$ python3 -q
>>> import numpy as np
>>> import numpy.linalg as la
>>> np.set_printoptions(precision=2, suppress=True, linewidth=140, sign=" ")
>>> feats = np.loadtxt("case8.csv", delimiter=",")
>>> print(feats)
[[-0.72 -0.63 -0.3 ]
 [ 0.54 -0.22 -0.82]
 [ 0.45 -0.75  0.49]]
>>> print(round(float(feats[:, 0] @ feats[:, 1]), 2))
-0.0
>>> print(la.svd(feats, compute_uv=False))
[ 1.  1.  1.]
>>> print(la.pinv(feats))
[[-0.72  0.54  0.45]
 [-0.63 -0.22 -0.75]
 [-0.3  -0.82  0.49]]
>>> print(np.round(feats.T @ feats, 2) + 0)
[[ 1.  0.  0.]
 [ 0.  1.  0.]
 [ 0.  0.  1.]]
>>> print(la.matrix_power(feats, 3))
[[ 0.67 -0.63 -0.39]
 [ 0.62  0.77 -0.19]
 [ 0.42 -0.11  0.9 ]]
>>> print(np.allclose(feats, feats.T))
False
>>> print(feats @ feats)
[[ 0.04  0.81  0.58]
 [-0.86  0.32 -0.39]
 [-0.5  -0.49  0.71]]
>>> print((feats + feats.T) / 2)
[[-0.72 -0.05  0.07]
 [-0.05 -0.22 -0.78]
 [ 0.07 -0.78  0.49]]
>>> feats.inv()
Traceback (most recent call last):
  File "<python-input-13>", line 1, in <module>
    feats.inv()
    ^^^^^^^^^
AttributeError: 'numpy.ndarray' object has no attribute 'inv'
>>> print(np.allclose(feats @ feats.T, feats.T @ feats))
True
>>> print(np.round(np.abs(la.eigvals(feats)).max(), 2))
1.0
>>> u = np.array([-2, -2, -1])
>>> print(np.array([np.convolve(row, u, "same") for row in feats]))
[[ 2.69  2.58  1.24]
 [-0.64  1.53  1.85]
 [ 0.6   0.06 -0.24]]
>>> x = np.array([0, -3, -2])
>>> print(np.sort(np.abs(np.degrees(np.angle(la.eigvals(feats))))))
[   0.    136.03  136.03]
>>> print(np.abs(la.eigvals(feats)))
[ 1.  1.  1.]
>>> m1 = np.diag(np.array([-3, -3])) + 4 * np.eye(2, k=1) + 4 * np.eye(2, k=-1)
>>> print(m1)
[[-3.  4.]
 [ 4. -3.]]
>>> evals, V = la.eigh(m1)
>>> x = np.array([-1, 0])
>>> print((np.sign(V[:, -1].round(6)) == np.sign(V[0, -1].round(6))).astype(int))
[ 1  1]
>>> print(x @ m1 @ x / (x @ x), evals[0], evals[-1])
-3.0 -7.0 1.0
>>> print(np.abs(m1).sum(axis=1).max(), np.abs(evals).max())
7.0 7.0
>>> cent = np.array([[-0.1, 0.1, -1.5]])
>>> rng = np.random.default_rng(653)
>>> data = np.array([[-1], [3], [0], [-3], [5], [5], [1], [-3], [-3], [3], [-1]]) @ cent + 0.02 * rng.normal(size=(11, 3))
>>> print(data)
[[ 0.1  -0.07  1.51]
 [-0.3   0.29 -4.49]
 [-0.02 -0.03 -0.04]
 [ 0.29 -0.3   4.5 ]
 [-0.49  0.49 -7.5 ]
 [-0.46  0.49 -7.45]
 [-0.1   0.12 -1.49]
 [ 0.29 -0.29  4.54]
 [ 0.34 -0.32  4.5 ]
 [-0.31  0.35 -4.49]
 [ 0.08 -0.07  1.47]]
>>> cen = data - data.mean(axis=0)
>>> V = la.svd(cen)[2][:1]
>>> other = cen - cen @ V.T @ V
>>> print(np.round(other.std(axis=0), 2) + 0)
[ 0.02  0.02  0.  ]
>>> print(la.norm(other, axis=1).round(6).argmax())
9
>>> print(np.cov(cen @ V.T, rowvar=False))
21.453006097317935
>>> P = data @ la.solve(data.T @ data, data.T)
>>> print(np.round(la.eigvalsh(P), 2) + 0)
[ 0.  0.  0.  0.  0.  0.  0.  0.  1.  1.  1.]
>>> print(round(float(np.trace(P)), 2))
3.0
>>> print(P @ data[:, 1])
[-0.07  0.29 -0.03 -0.3   0.49  0.49  0.12 -0.29 -0.32  0.35 -0.07]
>>> u, g = m1[1], m1[0]
>>> print(u @ u)
25.0
>>> p = (u @ g) / (u @ u) * u
>>> print(g - p)
[ 0.84  1.12]
>>> print(p)
[-3.84  2.88]
>>> cov = np.cov(data, rowvar=False)
>>> print(np.argwhere(np.triu(np.abs(np.corrcoef(data.T)) > 0.8, 1)))
[[ 0  1]
 [ 0  2]
 [ 1  2]]
>>> print(np.argsort(-data.std(axis=0).round(6), kind="stable"))
[ 2  1  0]
>>> print(np.median(data, axis=0))
[-0.02 -0.03 -0.04]
>>> print(np.corrcoef(data.T))
[[ 1. -1.  1.]
 [-1.  1. -1.]
 [ 1. -1.  1.]]
>>> E = np.load("block0.npy")
>>> print(E)
[[ 7  5  2]
 [ 5  7  4]
 [ 2  4  7]]
>>> evals, V = la.eigh(E)
>>> print(evals)
[  1.48   5.06  14.46]
>>> print(np.unique(evals.round(6) + 0, return_counts=True)[1])
[ 1  1  1]
>>> print(round(float(evals.sum()), 2), np.trace(E))
21.0 21
>>> print(np.abs(V[:, -1]))
[ 0.57  0.65  0.5 ]
>>> print(np.round(V.T @ V, 2) + 0)
[[ 1.  0.  0.]
 [ 0.  1.  0.]
 [ 0.  0.  1.]]
>>> print(la.eigvalsh(E @ E))
[   2.18   25.6   209.22]
>>> print(la.eigvalsh(E + -1 * np.eye(3)))
[  0.48   4.06  13.46]
>>> print(np.abs(V[:, -1]).round(6).argmax())
1
>>> evals, V = la.eig(E)
>>> print(np.sort(la.eigvals(E @ E)))
[   2.18   25.6   209.22]
>>> print(np.sort(la.eigvals(E.T)))
[  1.48   5.06  14.46]
>>> low = la.cholesky(E)
>>> print(low @ low.T)
[[ 7.  5.  2.]
 [ 5.  7.  4.]
 [ 2.  4.  7.]]
>>> print(E / np.sqrt(np.outer(np.diag(E), np.diag(E))))
[[ 1.    0.71  0.29]
 [ 0.71  1.    0.57]
 [ 0.29  0.57  1.  ]]
>>> print(low)
[[ 2.65  0.    0.  ]
 [ 1.89  1.85  0.  ]
 [ 0.76  1.39  2.12]]
>>> print(la.eigvalsh(E).min() > 0)
True
>>> print(np.prod(np.diag(low)) ** 2, round(la.det(E), 2))
108.0 108.0
>>> O, Rm = la.qr(E)
>>> print(np.abs(np.diag(Rm)))
[ 8.83  3.46  3.53]
>>> print(O @ Rm)
[[ 7.  5.  2.]
 [ 5.  7.  4.]
 [ 2.  4.  7.]]
>>> print(O)
[[-0.79  0.58  0.2 ]
 [-0.57 -0.58 -0.59]
 [-0.23 -0.58  0.78]]
>>> print(np.trace(O @ O.T))
3.0
>>> print(np.allclose(Rm.T @ Rm, E.T @ E))
True
>>> print(np.round(O.T @ O, 2) + 0)
[[ 1.  0.  0.]
 [ 0.  1.  0.]
 [ 0.  0.  1.]]
>>> print(Rm)
[[-8.83 -8.83 -5.43]
 [ 0.   -3.46 -5.2 ]
 [ 0.    0.    3.53]]
>>> print(round(float(abs(Rm[0, 0])), 2), round(float(la.norm(E[:, 0])), 2))
8.83 8.83
